% ipython --no-banner

In [1]: import numpy as np

In [2]: from numpy import linalg as LA

In [3]: np.set_printoptions(precision=4, suppress=True, linewidth=200, legacy="1.25")

In [4]: def rnd(a):
   ...:     return np.round(a, 4) + 0
   ...: 

In [5]: feats = np.loadtxt("mat.csv", delimiter=",")

In [6]: feats
Out[6]: 
array([[-2.,  1.,  0.,  0.],
       [ 0., -2.,  1.,  0.],
       [ 0.,  0., -2.,  1.],
       [ 0.,  0.,  0., -2.]])

In [7]: rnd(np.sort(LA.eigvals(feats)))
Out[7]: array([-2., -2., -2., -2.])

In [8]: LA.matrix_rank(feats - feats[0, 0] * np.eye(4))
Out[8]: 3

In [9]: O = feats.astype(float).copy()

In [10]: for j in range(4):
    ...:     O[:, j] -= O[:, :j] @ (O[:, :j].T @ O[:, j])
    ...:     O[:, j] /= LA.norm(O[:, j])
    ...: 

In [11]: O
Out[11]: 
array([[-1.,  0.,  0.,  0.],
       [ 0., -1.,  0.,  0.],
       [ 0.,  0., -1.,  0.],
       [ 0.,  0.,  0., -1.]])

In [12]: O.T @ feats
Out[12]: 
array([[ 2., -1.,  0.,  0.],
       [ 0.,  2., -1.,  0.],
       [ 0.,  0.,  2., -1.],
       [ 0.,  0.,  0.,  2.]])

In [13]: vec = np.array([1, 1, -2, -2])

In [14]: y = feats @ vec

In [15]: y
Out[15]: array([-1., -4.,  2.,  4.])

In [16]: rnd(LA.solve(feats, -1 * y))
Out[16]: array([-1., -1.,  2.,  2.])

In [17]: rnd(LA.solve(feats, feats[:, 3]))
Out[17]: array([0., 0., 0., 1.])

In [18]: arr = np.load("layer1.npy")

In [19]: arr
Out[19]: 
array([[ 1, -1,  1, -1],
       [ 1,  0,  0,  0],
       [ 1,  1,  1,  1]])

In [20]: # columns 1 and 3 are equal

In [21]: r0 = np.array([1, 0, 3])

In [22]: np.cross(arr[0, :3], arr[1, :3])
Out[22]: array([0, 1, 1])

In [23]: np.polyval(r0, arr[0])
Out[23]: array([4, 4, 4, 4])

In [24]: np.convolve(arr[0], r0)
Out[24]: array([ 1, -1,  4, -4,  3, -3])

In [25]: rnd(LA.norm(arr))
Out[25]: 3.0

In [26]: np.unravel_index(np.abs(arr).argmax(), arr.shape)
Out[26]: (0, 0)

In [27]: arr - arr[0]
Out[27]: 
array([[ 0,  0,  0,  0],
       [ 0,  1, -1,  1],
       [ 0,  2,  0,  2]])

In [28]: arr.sum(axis=1)
Out[28]: array([0, 1, 4])

In [29]: LA.matrix_rank(arr)
Out[29]: 3

In [30]: rnd(LA.svd(arr, compute_uv=False))
Out[30]: array([2.1358, 2.    , 0.6622])

In [31]: arr.sum(axis=0)
Out[31]: array([3, 0, 2, 0])

In [32]: left, sv = LA.svd(arr)
Traceback (most recent call last):
  Cell In[32], line 1
    left, sv = LA.svd(arr)
ValueError: too many values to unpack (expected 2)


In [33]: left, sv, Vt = LA.svd(arr, full_matrices=False)

In [34]: rnd(left.T @ left)
Out[34]: 
array([[1., 0., 0.],
       [0., 1., 0.],
       [0., 0., 1.]])

In [35]: left.shape, sv.shape, Vt.shape
Out[35]: ((3, 3), (3,), (3, 4))

In [36]: np.allclose(left * sv @ Vt, arr)
Out[36]: True

In [37]: rnd(Vt @ Vt.T)
Out[37]: 
array([[1., 0., 0.],
       [0., 1., 0.],
       [0., 0., 1.]])

In [38]: M2 = np.array([[-1, 2, -2], [-1, 1, 1], [0, 2, 2], [-2, -2, 0]])

In [39]: np.vstack([arr, M2.T]).shape
Out[39]: (6, 4)

In [40]: np.einsum("ij,ij->i", arr, arr)
Out[40]: array([4, 1, 4])

In [41]: np.einsum("ij->j", arr)
Out[41]: array([3, 0, 2, 0])

In [42]: arr @ M2
Out[42]: 
array([[ 2,  5, -1],
       [-1,  2, -2],
       [-4,  3,  1]])

In [43]: np.einsum("ik,kj->ij", arr, M2)
Out[43]: 
array([[ 2,  5, -1],
       [-1,  2, -2],
       [-4,  3,  1]])

In [44]: E = np.abs(np.array([[3, -3, 0, 0, 0],
    ...:     [2, -1, -1, -2, 3],
    ...:     [2, -2, -1, 3, 3],
    ...:     [2, 0, 3, 0, -1],
    ...:     [-1, 3, -1, 2, 1]])) + np.eye(5)

In [45]: E = E / E.sum(axis=1, keepdims=True)

In [46]: rnd(E)
Out[46]: 
array([[0.5714, 0.4286, 0.    , 0.    , 0.    ],
       [0.2   , 0.2   , 0.1   , 0.2   , 0.3   ],
       [0.1667, 0.1667, 0.1667, 0.25  , 0.25  ],
       [0.2857, 0.    , 0.4286, 0.1429, 0.1429],
       [0.1111, 0.3333, 0.1111, 0.2222, 0.2222]])

In [47]: rng = np.random.default_rng(3491)

In [48]: idx = rng.permutation(5)

In [49]: M2 = E[:, idx] * rng.choice([-1, 1], 5)

In [50]: rnd(M2)
Out[50]: 
array([[ 0.    ,  0.    ,  0.    , -0.4286, -0.5714],
       [ 0.1   ,  0.3   ,  0.2   , -0.2   , -0.2   ],
       [ 0.1667,  0.25  ,  0.25  , -0.1667, -0.1667],
       [ 0.4286,  0.1429,  0.1429,  0.    , -0.2857],
       [ 0.1111,  0.2222,  0.2222, -0.3333, -0.1111]])

In [51]: left, _, Vt = LA.svd(E.T @ M2)

In [52]: rnd(left @ Vt)
Out[52]: 
array([[ 0.,  0.,  0.,  0., -1.],
       [ 0.,  0.,  0., -1.,  0.],
       [ 1.,  0.,  0.,  0.,  0.],
       [ 0.,  0.,  1.,  0.,  0.],
       [ 0.,  1.,  0.,  0.,  0.]])

In [53]: rnd(E @ np.ones(5))
Out[53]: array([1., 1., 1., 1., 1.])

In [54]: rnd(LA.matrix_power(E, 100))
Out[54]: 
array([[0.3071, 0.2601, 0.1257, 0.1405, 0.1665],
       [0.3071, 0.2601, 0.1257, 0.1405, 0.1665],
       [0.3071, 0.2601, 0.1257, 0.1405, 0.1665],
       [0.3071, 0.2601, 0.1257, 0.1405, 0.1665],
       [0.3071, 0.2601, 0.1257, 0.1405, 0.1665]])

In [55]: p = np.eye(5)[1]

In [56]: for _ in range(3):
    ...:     p = p @ E
    ...:     print(p.round(4))
    ...: 
[0.2 0.2 0.1 0.2 0.3]
[0.2614 0.2424 0.1557 0.1602 0.1802]
[0.2896 0.2465 0.1389 0.1503 0.1746]

In [57]: M2 = E / np.sqrt((E ** 2).mean(axis=1, keepdims=True))

In [58]: rnd(M2[2])
Out[58]: array([0.8165, 0.8165, 0.8165, 1.2247, 1.2247])

In [59]: hat = np.triu(np.array([[3, 1, -3, -3, -1],
    ...:     [5, 4, -5, -1, -2],
    ...:     [-4, 0, 1, -1, -5],
    ...:     [-5, -3, -2, 2, 2],
    ...:     [1, 2, -4, 5, 5]]), 1) + np.eye(5)

In [60]: M2 = hat @ E @ LA.inv(hat)

In [61]: rnd(LA.det(M2))
Out[61]: 0.0009

In [62]: A = np.load("x.npy")

In [63]: A
Out[63]: 
array([[31.7903, 31.914 , 27.9391, 26.0102, 27.9206, 35.9518],
       [26.9374, 28.0101, 28.0276, 24.9452, 28.0603, 33.015 ],
       [18.9141,  8.9059, 10.0116, 15.0233, 10.0392,  8.9268],
       [11.0205, 15.9738, 16.0927, 10.8193, 16.1617, 21.1062],
       [16.1087,  9.8912, 13.9902, 16.0928, 13.8871, 12.035 ]])

In [64]: M2 = A / LA.norm(A, axis=1, keepdims=True)

In [65]: C2 = M2 @ M2.T

In [66]: rnd(LA.norm(M2, axis=1))
Out[66]: array([1., 1., 1., 1., 1.])

In [67]: rnd(C2[2])
Out[67]: array([0.942 , 0.9359, 1.    , 0.8736, 0.9808])

In [68]: np.argwhere(np.triu(np.abs(C2) > 0.95, 1))
Out[68]: 
array([[0, 1],
       [0, 3],
       [0, 4],
       [1, 3],
       [1, 4],
       [2, 4]])

In [69]: W0 = np.loadtxt("w.csv", delimiter=",")

In [70]: W0
Out[70]: 
array([[ 0.4257,  0.1753,  0.5686, -0.5589],
       [ 0.1307,  0.6194,  0.5607, -0.4694],
       [-2.2134, -1.3788, -2.2998,  2.0502],
       [ 0.9035,  1.5447,  1.5425, -1.3597],
       [ 0.2231, -0.5731, -0.2713,  0.2892]])

In [71]: O, r_ = LA.qr(W0)

In [72]: rnd(O.T @ O)
Out[72]: 
array([[1., 0., 0., 0.],
       [0., 1., 0., 0.],
       [0., 0., 1., 0.],
       [0., 0., 0., 1.]])

In [73]: rnd(r_)
Out[73]: 
array([[-2.442 , -1.8326, -2.7595,  2.4574],
       [ 0.    , -1.2929, -0.8501,  0.7565],
       [ 0.    ,  0.    , -0.2052,  0.2308],
       [ 0.    ,  0.    ,  0.    ,  0.0617]])

In [74]: rnd(np.abs(np.diag(r_)))
Out[74]: array([2.442 , 1.2929, 0.2052, 0.0617])

In [75]: rnd(O @ r_)
Out[75]: 
array([[ 0.4257,  0.1753,  0.5686, -0.5589],
       [ 0.1307,  0.6194,  0.5607, -0.4694],
       [-2.2134, -1.3788, -2.2998,  2.0502],
       [ 0.9035,  1.5447,  1.5425, -1.3597],
       [ 0.2231, -0.5731, -0.2713,  0.2892]])
